% python3 -q
>>> import numpy as np
>>> from numpy import linalg as LA
>>> np.set_printoptions(precision=1, suppress=True, linewidth=160, sign=" ")
>>> def tidy(a):
...     return np.round(a, 1) + 0
... 
>>> F = np.load("case14.npy")
>>> print(F)
[[ -3.   1.  -1.   2.]
 [ -4.   2.  -4.   5.]
 [ -4.   2.  -8.   9.]
 [ -4.   2. -12.  13.]]
>>> print(tidy(np.sort(np.abs(LA.eigvals(F)))))
[ 0.  1.  1.  4.]
>>> print((F - F.T) / 2)
[[  0.    2.5   1.5   3. ]
 [ -2.5   0.   -3.    1.5]
 [ -1.5   3.    0.   10.5]
 [ -3.   -1.5 -10.5   0. ]]
>>> print(tidy(LA.matrix_power(F, 4)))
[[    1.     1.  -257.   256.]
 [    0.     2.  -512.   511.]
 [    0.     2.  -768.   767.]
 [    0.     2. -1024.  1023.]]
>>> print(np.allclose(F, F.T))
False
>>> data = np.loadtxt("out9.csv", delimiter=",")
>>> print(tidy(data))
[[ 0.   0.1  0.   0.  -0.1  0.  -0.1 -0.1  0.   0.1  0.   0. ]
 [ 0.1  0.1  0.  -0.1 -0.1  0.1 -0.2 -0.2  0.   0.2  0.   0. ]
 [ 0.   0.   0.   0.   0.   0.   0.   0.   0.   0.   0.   0. ]
 [ 0.  -0.1  0.   0.1  0.1  0.   0.1  0.1  0.  -0.1  0.   0. ]
 [-0.1 -0.1  0.   0.1  0.1 -0.1  0.2  0.1  0.  -0.1  0.   0. ]
 [ 0.   0.1  0.   0.  -0.1  0.  -0.1 -0.1  0.   0.1  0.   0. ]
 [-0.1 -0.2  0.   0.1  0.2 -0.1  0.3  0.2  0.1 -0.2  0.   0.1]
 [-0.1 -0.2  0.   0.1  0.1 -0.1  0.2  0.2  0.  -0.2  0.   0. ]
 [ 0.   0.   0.   0.   0.   0.   0.1  0.   0.   0.   0.   0. ]
 [ 0.1  0.2  0.  -0.1 -0.1  0.1 -0.2 -0.2  0.   0.2  0.   0. ]
 [ 0.   0.   0.   0.   0.   0.   0.   0.   0.   0.   0.   0. ]
 [ 0.   0.   0.   0.   0.   0.   0.1  0.   0.   0.   0.   0. ]]
>>> B = data / np.sqrt((data ** 2).mean(axis=1, keepdims=True))
>>> print(tidy(data - data.mean(axis=1, keepdims=True)))
[[ 0.   0.1  0.   0.   0.   0.  -0.1 -0.1  0.   0.1  0.   0. ]
 [ 0.1  0.2  0.  -0.1 -0.1  0.1 -0.2 -0.1  0.   0.2  0.   0. ]
 [ 0.   0.   0.   0.   0.   0.   0.   0.   0.   0.   0.   0. ]
 [ 0.  -0.1  0.   0.   0.1  0.   0.1  0.1  0.  -0.1  0.   0. ]
 [-0.1 -0.1  0.   0.1  0.1 -0.1  0.1  0.1  0.  -0.1  0.   0. ]
 [ 0.   0.1  0.   0.   0.   0.  -0.1 -0.1  0.   0.1  0.   0. ]
 [-0.1 -0.2  0.   0.1  0.1 -0.1  0.2  0.2  0.  -0.2  0.   0. ]
 [-0.1 -0.2  0.   0.1  0.1 -0.1  0.2  0.2  0.  -0.2  0.   0. ]
 [ 0.   0.   0.   0.   0.   0.   0.   0.   0.   0.   0.   0. ]
 [ 0.1  0.2  0.  -0.1 -0.1  0.1 -0.2 -0.2  0.   0.2  0.   0. ]
 [ 0.   0.   0.   0.   0.   0.   0.   0.   0.   0.   0.   0. ]
 [ 0.   0.   0.   0.   0.   0.   0.   0.   0.   0.   0.   0. ]]
>>> print(LA.matrix_rank(data - data.mean(axis=1, keepdims=True)))
1
>>> print(tidy(B[2]))
[ 0.6  1.3  0.1 -0.8 -1.   0.6 -1.7 -1.5 -0.3  1.5  0.1 -0.3]
>>> print(tidy(LA.norm(B, axis=1)))
[ 3.5  3.5  3.5  3.5  3.5  3.5  3.5  3.5  3.5  3.5  3.5  3.5]
>>> print(tidy(LA.norm(data, 2) / LA.norm(data)))
1.0
>>> print(LA.cond(data) > 100)
True
>>> print(LA.matrix_rank(data, rtol=0.1))
1
>>> print(np.allclose(data[:-1].T @ LA.lstsq(data[:-1].T, data[-1])[0], data[-1]))
True
>>> print(tidy(np.trace(LA.pinv(data) @ data)))
1.0
>>> Z = np.sign(np.array([[0, 7, 5, 2], [5, 9, 0, 7], [8, 2, 1, 1], [7, 1, 3, 8]]))
>>> B = (np.tril(Z, -1) + np.eye(4)) @ (np.triu(Z, 1) + np.eye(4))
>>> vals = np.array([0, 2, 1, 2])
>>> m1 = np.rint(B * vals @ LA.inv(B)) + 0
>>> print(m1)
[[-2.  1.  2. -1.]
 [-4.  3.  2. -1.]
 [-4.  2.  2.  0.]
 [-4.  2.  0.  2.]]
>>> x = np.array([4, -4, 3, -2, -2, 3, -5, 0, 4, -2, 2, 0])
>>> print(tidy(data @ x))
[ 0.4  0.8  0.1 -0.5 -0.7  0.4 -1.1 -1.  -0.2  1.   0.1 -0.2]
>>> print(tidy(np.trace(data)))
1.0
>>> print((x - data @ x) @ (data @ x))
0.0
>>> print(tidy(LA.eigvalsh(2 * data - np.eye(12))))
[-1. -1. -1. -1. -1. -1. -1. -1. -1. -1. -1.  1.]
>>> print(tidy(data @ data @ x))
[ 0.4  0.8  0.1 -0.5 -0.7  0.4 -1.1 -1.  -0.2  1.   0.1 -0.2]
